$ python3 -q
>>> import numpy as np
>>> np.set_printoptions(suppress=True, linewidth=140)
>>> def rd(a):
...     return np.round(a, 2) + 0
... 
>>> B = np.array([[2, -1, 1, -2], [-2, -3, -1, -1], [-3, 2, 2, 0], [3, -2, 0, 0]])
>>> B[-1] = B[0]
>>> data = B + 0.3 * np.eye(4)
>>> data
array([[ 2.3, -1. ,  1. , -2. ],
       [-2. , -2.7, -1. , -1. ],
       [-3. ,  2. ,  2.3,  0. ],
       [ 2. , -1. ,  1. , -1.7]])
>>> blk = np.stack([data, 5 * data, data[::-1]])
>>> blk.sum(axis=0)
array([[ 15.8,  -7. ,   7. , -13.7],
       [-15. , -14.2,  -3.7,  -6. ],
       [-20. ,   9.3,  12.8,  -1. ],
       [ 14.3,  -7. ,   7. , -12.2]])
>>> blk.shape
(3, 4, 4)
>>> (blk @ data.T).shape
(3, 4, 4)
>>> rng = np.random.default_rng(206)
>>> idx = rng.permutation(4)
>>> idx
array([2, 1, 0, 3])
>>> B = data[idx][:, idx]
>>> np.diag(B)
array([ 2.3, -2.7,  2.3, -1.7])
>>> rd(np.linalg.det(B)), rd(np.linalg.det(data[idx]))
(np.float64(-7.58), np.float64(7.58))
>>> left, sig, vt = np.linalg.svd(data)
>>> rd(sig)
array([5.29, 3.78, 3.07, 0.12])
>>> np.argmax(sig[:-1] / (sig[1:] + 1e-6)) + 1
np.int64(3)
>>> B = left[:, :3] @ np.diag(sig[:3]) @ vt[:3]
>>> np.linalg.matrix_rank(B)
np.int64(3)
>>> rd(np.linalg.norm(data - B) / np.linalg.norm(data))
np.float64(0.02)
>>> rd(np.linalg.norm(data - B, 2)), rd(sig[3])
(np.float64(0.12), np.float64(0.12))
>>> round(np.log10(np.linalg.cond(data)))
2
>>> [round(float(x), 2) for x in np.linalg.svd(data, compute_uv=False)[:3]]
[5.29, 3.78, 3.07]
>>> rd(np.linalg.norm(data, 2) / np.linalg.norm(data))
np.float64(0.74)
>>> F = np.load("w.npy")
>>> F
array([[ 3,  4,  3,  4,  3,  4],
       [ 5,  5,  5,  5,  5,  5],
       [ 4, -1,  4, -1,  4, -1],
       [ 3,  4,  3,  4,  3,  4],
       [ 5,  5,  5,  5,  5,  5],
       [ 4, -1,  4, -1,  4, -1]])
>>> left, sig, vt = np.linalg.svd(F)
>>> evecs = vt[:(sig > 1e-8).sum()]
>>> x = F[1] + 5 * F[3] + rng.integers(2) * np.eye(6)[5]
>>> x
array([20., 25., 20., 25., 20., 25.])
>>> np.allclose(evecs.T @ evecs @ x, x)
True
>>> rd(evecs.T @ evecs)
array([[0.33, 0.  , 0.33, 0.  , 0.33, 0.  ],
       [0.  , 0.33, 0.  , 0.33, 0.  , 0.33],
       [0.33, 0.  , 0.33, 0.  , 0.33, 0.  ],
       [0.  , 0.33, 0.  , 0.33, 0.  , 0.33],
       [0.33, 0.  , 0.33, 0.  , 0.33, 0.  ],
       [0.  , 0.33, 0.  , 0.33, 0.  , 0.33]])
